$ python3 -q
>>> import numpy as np
>>> np.set_printoptions(precision=2, suppress=True, linewidth=140, legacy="1.25")
>>> def rd(a):
...     return np.round(a, 2) + 0
... 
>>> mat = np.array([[-0.5, -1.3, 0.0, -0.4, 0.4, -0.4, 0.2, 1.1],
...     [1.1, -0.2, 0.9, -0.5, 1.2, 0.3, 0.4, -0.8],
...     [0.7, 0.1, 0.5, 0.4, 1.9, -0.4, -1.0, 0.8],
...     [-2.9, -0.6, 0.2, -1.1, -0.4, -0.8, -1.3, -1.6]])
>>> mat[:, 3] *= 5
>>> print(mat)
[[-0.5 -1.3  0.  -2.   0.4 -0.4  0.2  1.1]
 [ 1.1 -0.2  0.9 -2.5  1.2  0.3  0.4 -0.8]
 [ 0.7  0.1  0.5  2.   1.9 -0.4 -1.   0.8]
 [-2.9 -0.6  0.2 -5.5 -0.4 -0.8 -1.3 -1.6]]
>>> blk = np.stack([mat, -2 * mat, mat[::-1]])
>>> np.linalg.matrix_rank(blk.reshape(3, -1))
2
>>> blk.shape
(3, 4, 8)
>>> print(rd(blk.sum(axis=0)))
[[-2.4  0.7  0.2 -3.5 -0.8 -0.4 -1.5 -2.7]
 [-0.4  0.3 -0.4  4.5  0.7 -0.7 -1.4  1.6]
 [ 0.4 -0.3  0.4 -4.5 -0.7  0.7  1.4 -1.6]
 [ 2.4 -0.7 -0.2  3.5  0.8  0.4  1.5  2.7]]
>>> np.linalg.matrix_rank(blk)
array([4, 4, 4])
>>> out = np.array([[4, 5], [3, 2], [3, 6], [6, 5], [0, 9], [2, 4], [3, 1], [3, 9]])
>>> print(rd(np.einsum("ij->j", mat)))
[-1.6 -2.   1.6 -8.   3.1 -1.3 -1.7 -0.5]
>>> np.vstack([mat, out.T]).shape
(6, 8)
>>> rd(out.T @ mat.T)
array([[-14.8,  -9.1,  15.2, -56.1],
       [ -3. ,   3.2,  38.4, -64.5]])
>>> left, sv, vt = np.linalg.svd(mat, full_matrices=False)
>>> rd(vt @ vt.T)
array([[1., 0., 0., 0.],
       [0., 1., 0., 0.],
       [0., 0., 1., 0.],
       [0., 0., 0., 1.]])
>>> print(rd(left.T @ mat @ vt.T))
[[7.42 0.   0.   0.  ]
 [0.   2.9  0.   0.  ]
 [0.   0.   2.29 0.  ]
 [0.   0.   0.   1.93]]
>>> rd(left.T @ left)
array([[1., 0., 0., 0.],
       [0., 1., 0., 0.],
       [0., 0., 1., 0.],
       [0., 0., 0., 1.]])
>>> rd(np.sqrt((sv ** 2).sum())), rd(np.linalg.norm(mat))
(8.51, 8.51)
>>> rd(sv / sv[0])
array([1.  , 0.39, 0.31, 0.26])
>>> np.abs(left[:, 0]).round(6).argmax()
3
>>> (sv > 1e-8).sum()
4
>>> rd(mat[0] @ mat[1])
4.27
>>> rd(np.linalg.norm(mat, 1)), rd(np.linalg.norm(mat, np.inf))
(12.0, 13.3)
>>> np.linalg.norm(mat, axis=1).argmax()
3
>>> mat.shape
(4, 8)
>>> rd(mat.sum(axis=1))
array([ -2.5,   0.4,   4.6, -12.9])
>>> rd(np.linalg.norm(mat))
8.51
>>> print(rd(np.linalg.svd(mat, compute_uv=False)))
[7.42 2.9  2.29 1.93]
>>> np.count_nonzero(mat)
31
>>> rd(mat - mat[0])
array([[ 0. ,  0. ,  0. ,  0. ,  0. ,  0. ,  0. ,  0. ],
       [ 1.6,  1.1,  0.9, -0.5,  0.8,  0.7,  0.2, -1.9],
       [ 1.2,  1.4,  0.5,  4. ,  1.5,  0. , -1.2, -0.3],
       [-2.4,  0.7,  0.2, -3.5, -0.8, -0.4, -1.5, -2.7]])
>>> out = np.array([[2, 2, 0, 3, 1],
...     [2, 0, 0, 3, 1],
...     [0, 1, 3, 2, 1],
...     [3, 2, 3, 2, 1],
...     [3, 1, 1, 3, 3]])
>>> F = np.triu(out, 1)
>>> F
array([[0, 2, 0, 3, 1],
       [0, 0, 0, 3, 1],
       [0, 0, 0, 2, 1],
       [0, 0, 0, 0, 1],
       [0, 0, 0, 0, 0]])
>>> # triangular, det is the product of the diagonal
>>> vec = np.array([0, -5, 0, 0, -5])
>>> print(F @ np.ones(5))
[6. 4. 3. 1. 0.]
>>> F * vec
array([[  0, -10,   0,   0,  -5],
       [  0,   0,   0,   0,  -5],
       [  0,   0,   0,   0,  -5],
       [  0,   0,   0,   0,  -5],
       [  0,   0,   0,   0,   0]])
>>> F @ np.eye(5)[3]
array([3., 3., 2., 0., 0.])
>>> print(np.linalg.norm(F @ vec) <= np.linalg.norm(F, 2) * np.linalg.norm(vec) + 1e-9)
True
>>> F @ (2 * vec)
array([-30, -10, -10, -10,   0])
>>> X = np.loadtxt("m.csv", delimiter=",")
>>> X
array([[ 3.,  4.,  3.,  2.,  5.,  1.,  0.,  1.],
       [ 5.,  5.,  5.,  2.,  5.,  1.,  0.,  5.],
       [ 0.,  1.,  2.,  5.,  0.,  0.,  2.,  4.],
       [ 1.,  3.,  3.,  1.,  1.,  4.,  2.,  3.],
       [ 2.,  4.,  2.,  2.,  5.,  4.,  4.,  3.],
       [-2., -1., -2.,  0.,  0.,  0.,  0., -4.]])
>>> # rank 5
>>> np.linalg.lstsq(X[:-1].T, X[-1])[2]
5
>>> np.unique(X.round(6), axis=0).shape
(6, 8)
>>> rd(X @ np.linalg.pinv(X) @ X)
array([[ 3.,  4.,  3.,  2.,  5.,  1.,  0.,  1.],
       [ 5.,  5.,  5.,  2.,  5.,  1.,  0.,  5.],
       [ 0.,  1.,  2.,  5.,  0.,  0.,  2.,  4.],
       [ 1.,  3.,  3.,  1.,  1.,  4.,  2.,  3.],
       [ 2.,  4.,  2.,  2.,  5.,  4.,  4.,  3.],
       [-2., -1., -2.,  0.,  0.,  0.,  0., -4.]])
>>> try:
...     np.linalg.inv(X)
... except np.linalg.LinAlgError as e:
...     print("failed:", e)
... 
failed: Last 2 dimensions of the array must be square
>>> rd(np.trace(np.linalg.pinv(X) @ X))
5.0
>>> W1 = np.array([[1, 6],
...     [8, -6],
...     [-7, -1],
...     [5, 4],
...     [-5, -1],
...     [-5, -3],
...     [8, -6],
...     [5, -9]])
>>> b = np.array([2, 1])
>>> hid = np.maximum(X @ W1 + b, 0)
>>> (hid > 0).astype(int)
array([[1, 0],
       [1, 0],
       [1, 0],
       [1, 0],
       [1, 0],
       [0, 1]])
>>> rd((hid > 0).mean(axis=0))
array([0.83, 0.17])
>>> np.linalg.matrix_rank(hid)
2
>>> cent = np.array([[-1, 2], [1, 0]])
>>> hid @ cent
array([[ -1.,   2.],
       [-17.,  34.],
       [-57., 114.],
       [-17.,  34.],
       [-34.,  68.],
       [ 33.,   0.]])
>>> (hid @ cent).round(6).argmax(axis=1)
array([1, 1, 1, 1, 1, 0])
>>> print(W1 @ cent)
[[  5   2]
 [-14  16]
 [  6 -14]
 [ -1  10]
 [  4 -10]
 [  2 -10]
 [-14  16]
 [-14  10]]
>>> E = np.loadtxt("mat.csv", delimiter=",")
>>> rd(E)
array([[ 0.06,  0.06,  0.1 , -0.1 , -0.1 , -0.02, -0.1 , -0.02,  0.1 ],
       [ 0.06,  0.06,  0.1 , -0.1 , -0.1 , -0.02, -0.1 , -0.02,  0.1 ],
       [ 0.1 ,  0.1 ,  0.17, -0.17, -0.17, -0.03, -0.17, -0.03,  0.17],
       [-0.1 , -0.1 , -0.17,  0.17,  0.17,  0.03,  0.17,  0.03, -0.17],
       [-0.1 , -0.1 , -0.17,  0.17,  0.17,  0.03,  0.17,  0.03, -0.17],
       [-0.02, -0.02, -0.03,  0.03,  0.03,  0.01,  0.03,  0.01, -0.03],
       [-0.1 , -0.1 , -0.17,  0.17,  0.17,  0.03,  0.17,  0.03, -0.17],
       [-0.02, -0.02, -0.03,  0.03,  0.03,  0.01,  0.03,  0.01, -0.03],
       [ 0.1 ,  0.1 ,  0.17, -0.17, -0.17, -0.03, -0.17, -0.03,  0.17]])
>>> # null space of dimension 8
>>> w, vecs = np.linalg.eigh(E)
>>> rd(np.linalg.svd(E, compute_uv=False))
array([1., 0., 0., 0., 0., 0., 0., 0., 0.])
>>> print(rd(w))
[0. 0. 0. 0. 0. 0. 0. 0. 1.]
>>> rd(vecs.T @ vecs)
array([[1., 0., 0., 0., 0., 0., 0., 0., 0.],
       [0., 1., 0., 0., 0., 0., 0., 0., 0.],
       [0., 0., 1., 0., 0., 0., 0., 0., 0.],
       [0., 0., 0., 1., 0., 0., 0., 0., 0.],
       [0., 0., 0., 0., 1., 0., 0., 0., 0.],
       [0., 0., 0., 0., 0., 1., 0., 0., 0.],
       [0., 0., 0., 0., 0., 0., 1., 0., 0.],
       [0., 0., 0., 0., 0., 0., 0., 1., 0.],
       [0., 0., 0., 0., 0., 0., 0., 0., 1.]])
>>> rd(np.abs(vecs[:, -1]))
array([0.25, 0.25, 0.42, 0.42, 0.42, 0.08, 0.42, 0.08, 0.42])
>>> np.unique(w.round(6) + 0, return_counts=True)[1]
array([8, 1])
>>> left, sv, vt = np.linalg.svd(E)
>>> np.argmax(sv[:-1] / (sv[1:] + 1e-6)) + 1
1
>>> print(rd(sv))
[1. 0. 0. 0. 0. 0. 0. 0. 0.]
>>> out = left[:, :1] @ np.diag(sv[:1]) @ vt[:1]
>>> print(np.linalg.matrix_rank(E, rtol=0.05))
1
>>> print(np.allclose(E[:-1].T @ np.linalg.lstsq(E[:-1].T, E[-1])[0], E[-1]))
True
>>> r = np.linalg.matrix_rank(E)
>>> r
1
>>> null = np.linalg.svd(E)[2][r:].T
>>> [int(np.linalg.matrix_rank(E[:i])) for i in range(1, len(E) + 1)]
[1, 1, 1, 1, 1, 1, 1, 1, 1]
>>> rd(null @ null.T)
array([[ 0.94, -0.06, -0.1 ,  0.1 ,  0.1 ,  0.02,  0.1 ,  0.02, -0.1 ],
       [-0.06,  0.94, -0.1 ,  0.1 ,  0.1 ,  0.02,  0.1 ,  0.02, -0.1 ],
       [-0.1 , -0.1 ,  0.83,  0.17,  0.17,  0.03,  0.17,  0.03, -0.17],
       [ 0.1 ,  0.1 ,  0.17,  0.83, -0.17, -0.03, -0.17, -0.03,  0.17],
       [ 0.1 ,  0.1 ,  0.17, -0.17,  0.83, -0.03, -0.17, -0.03,  0.17],
       [ 0.02,  0.02,  0.03, -0.03, -0.03,  0.99, -0.03, -0.01,  0.03],
       [ 0.1 ,  0.1 ,  0.17, -0.17, -0.17, -0.03,  0.83, -0.03,  0.17],
       [ 0.02,  0.02,  0.03, -0.03, -0.03, -0.01, -0.03,  0.99,  0.03],
       [-0.1 , -0.1 , -0.17,  0.17,  0.17,  0.03,  0.17,  0.03,  0.83]])
>>> np.allclose(E @ null, 0)
True
>>> m1 = np.loadtxt("x.csv", delimiter=",")
>>> m1
array([[  4.68,   2.19,   3.8 ,   0.75,  -0.85,  -9.17],
       [  3.64,   1.08,   3.5 ,   0.31,   0.81,  -9.81],
       [  2.37,   0.53,   6.6 ,  -3.2 ,   3.57,  -7.07],
       [  1.06,  -0.78,   4.29,  -3.49,   4.02,  -7.2 ],
       [  5.63,   1.02,   4.08,   2.17,  -0.92,  -7.41],
       [  1.75,   0.78,   5.01,  -3.  ,   2.77,  -8.05],
       [  4.96,   0.44,   4.83,   1.66,   0.3 ,  -8.04],
       [  1.66,   0.5 ,   3.42,  -1.74,   3.14,  -7.59],
       [  1.64,   0.21,   5.92,  -2.38,   4.57,  -6.9 ],
       [  4.08,  -0.55,   5.15,  -3.21,   4.7 ,  -8.04],
       [  3.79,  -0.23,   6.28,   0.42,  -1.32,  -8.89],
       [  2.41,   1.61,   4.26,   2.63,   0.77,  -7.99],
       [  4.93,  -0.13,   4.67,   1.2 ,   0.25,  -9.17],
       [  4.24,   0.09,   5.14,   0.97,  -0.31,  -9.01],
       [  2.59,  -0.52,   6.31,  -3.5 ,   6.28,  -8.06],
       [  4.69,   4.18,   3.4 ,   3.96,  -1.06,  -8.23],
       [  5.93,   0.96,   5.3 ,   2.69,   0.24, -10.17],
       [  2.58,   1.1 ,   4.76,   2.39,  -0.4 ,  -8.76],
       [  4.53,   2.18,   5.82,   0.97,   0.01, -10.93],
       [  4.2 ,   0.97,   4.53,   2.16,   0.51,  -7.69],
       [  3.86,   0.47,   5.96,   0.13,  -1.49,  -9.62],
       [  1.  ,  -1.37,   6.43,  -2.59,   6.39,  -7.95],
       [  3.17,  -0.34,   2.27,  -2.09,   5.62,  -8.25],
       [  4.31,   2.58,   6.29,   1.73,   0.42,  -7.66],
       [  4.72,   1.4 ,   4.73,   1.76,  -1.69,  -7.92],
       [  2.45,  -0.24,   4.68,  -3.9 ,   5.33,  -5.92]])
>>> out = m1 / np.sqrt((m1 ** 2).mean(axis=1, keepdims=True))
>>> np.linalg.matrix_rank(m1 - m1.mean(axis=1, keepdims=True))
5
>>> np.linalg.matrix_rank(out) == np.linalg.matrix_rank(m1)
True
>>> rd(out[13])
array([ 0.92,  0.02,  1.12,  0.21, -0.07, -1.96])
>>> print(rd(np.linalg.norm(out, axis=1)))
[2.45 2.45 2.45 2.45 2.45 2.45 2.45 2.45 2.45 2.45 2.45 2.45 2.45 2.45 2.45 2.45 2.45 2.45 2.45 2.45 2.45 2.45 2.45 2.45 2.45 2.45]
>>> def softmax(z):
...     e = np.exp(z - z.max(axis=-1, keepdims=True))
...     return e / e.sum(axis=-1, keepdims=True)
... 
>>> rd(softmax(m1[9]))
array([0.17, 0.  , 0.5 , 0.  , 0.32, 0.  ])
>>> print(rd(softmax(10 * m1[9])))
[0.   0.   0.99 0.   0.01 0.  ]
>>> rd(softmax(m1).sum(axis=1))
array([1., 1., 1., 1., 1., 1., 1., 1., 1., 1., 1., 1., 1., 1., 1., 1., 1., 1., 1., 1., 1., 1., 1., 1., 1., 1.])
>>> scores = m1 @ m1.T / np.sqrt(6)
>>> softmax(scores).round(6).argmax(axis=1)
array([18, 18, 14, 14, 16, 14, 16, 14, 14, 14, 18, 18, 18, 18, 14, 16, 16, 18, 18, 16, 18, 14, 14, 18, 18, 14])
>>> J = np.load("sample7.npy")
>>> J
array([[ 14.12,   4.5 ,  -0.11,  -6.16,   2.41],
       [ -0.49, -13.67,  -6.07,  -4.73,   4.15],
       [ 12.92,   2.33,   0.87,  -5.17,   2.88],
       [  0.37,   5.46, -10.8 ,   0.99,   2.83],
       [ -1.71, -10.84,  -6.37,  -4.76,   3.54],
       [ -2.21, -12.46,  -6.78,  -2.29,   1.98],
       [ -2.33,   5.93,  -9.27,  -0.34,   1.28],
       [ 12.81,   1.99,  -0.58,  -7.81,   1.04],
       [  1.08,   5.53,  -8.97,   3.11,   1.93],
       [ -1.1 ,   5.97,  -9.47,  -0.05,   1.7 ],
       [ -3.62, -10.81,  -7.71,  -2.03,   0.85],
       [ 12.03,   1.97,   1.97,  -7.75,   2.74],
       [ -1.  , -12.26,  -6.97,  -3.56,   1.12],
       [ -0.57,   7.54,  -9.06,   1.31,   3.69],
       [ 11.21,   3.74,   1.37,  -6.48,   1.29],
       [ -2.96, -11.51,  -7.03,  -3.39,   1.18],
       [  0.27,   4.23, -10.3 ,  -0.36,   3.17],
       [ 13.83,   3.98,   2.11,  -4.84,   2.91]])
>>> lab = J[:, 0] > np.median(J[:, 0])
>>> r0 = J[lab].mean(axis=0) - J[~lab].mean(axis=0)
>>> rd((((J - J.mean(axis=0)) @ r0 > 0) == lab).mean())
0.83
>>> np.argsort(-np.abs(r0).round(6), kind="stable")
array([0, 1, 2, 3, 4])
>>> print(rd(softmax(J).sum(axis=1)))
[1. 1. 1. 1. 1. 1. 1. 1. 1. 1. 1. 1. 1. 1. 1. 1. 1. 1.]
>>> rd(softmax(J[2] + 5))
array([1., 0., 0., 0., 0.])
>>> rd(softmax(J[2]))
array([1., 0., 0., 0., 0.])
>>> scores = J @ J.T / np.sqrt(5)
>>> softmax(scores).round(6).argmax(axis=1)
array([ 0,  1,  0,  3,  1,  1,  3,  0,  3,  3,  1,  0,  1, 13,  0,  1,  3,  0])
>>> out = J / np.sqrt((J ** 2).mean(axis=1, keepdims=True))
>>> rd(np.linalg.norm(out, axis=1))
array([2.24, 2.24, 2.24, 2.24, 2.24, 2.24, 2.24, 2.24, 2.24, 2.24, 2.24, 2.24, 2.24, 2.24, 2.24, 2.24, 2.24, 2.24])
>>> rd(out[6])
array([-0.46,  1.17, -1.83, -0.07,  0.25])
>>> print(np.linalg.matrix_rank(J - J.mean(axis=1, keepdims=True)))
4
>>> J.shape
(18, 5)
>>> np.linalg.matrix_rank(J)
5
>>> np.unravel_index(np.abs(J).argmax(), J.shape)
(0, 0)
>>> print(np.abs(J).max())
14.12
>>> arr = np.loadtxt("case15.csv", delimiter=",")
>>> arr
array([[-7.,  5., -7.,  5.],
       [-4.,  8., -4.,  8.],
       [-7.,  5., -7.,  5.],
       [-4.,  8., -4.,  8.]])
>>> # columns 0 and 2 are equal
>>> r = np.linalg.matrix_rank(arr)
>>> print(r)
2
>>> null = np.linalg.svd(arr)[2][r:].T
>>> print(np.allclose(arr @ null, 0))
True
>>> print([int(np.linalg.matrix_rank(arr[:i])) for i in range(1, len(arr) + 1)])
[1, 2, 2, 2]
>>> print(rd(arr @ null))
[[0. 0.]
 [0. 0.]
 [0. 0.]
 [0. 0.]]
>>> np.linalg.lstsq(arr[:-1].T, arr[-1])[2]
2
>>> print(np.abs(np.diag(np.linalg.qr(arr)[1])) > 1e-9)
[ True  True False False]
>>> rd(arr @ np.linalg.pinv(arr) @ arr)
array([[-7.,  5., -7.,  5.],
       [-4.,  8., -4.,  8.],
       [-7.,  5., -7.,  5.],
       [-4.,  8., -4.,  8.]])
>>> A = np.load("block2.npy")
>>> rd(A)
array([[ 0.37,  2.03, -1.98,  0.9 ],
       [-2.57, -0.28, -0.07,  1.53],
       [ 0.37,  1.67,  2.25,  1.02],
       [-1.47,  1.41,  0.19, -2.19]])
>>> rng = np.random.default_rng(858015)
>>> lab = rng.permutation(4)
>>> lab
array([3, 0, 2, 1])
>>> out = A[lab][:, lab]
>>> print(rd(np.sort(np.abs(np.linalg.eigvals(out)))))
[3. 3. 3. 3.]
>>> rd(out)
array([[-2.19, -1.47,  0.19,  1.41],
       [ 0.9 ,  0.37, -1.98,  2.03],
       [ 1.02,  0.37,  2.25,  1.67],
       [ 1.53, -2.57, -0.07, -0.28]])
>>> rd(np.linalg.det(out)), rd(np.linalg.det(A[lab]))
(-81.0, -81.0)
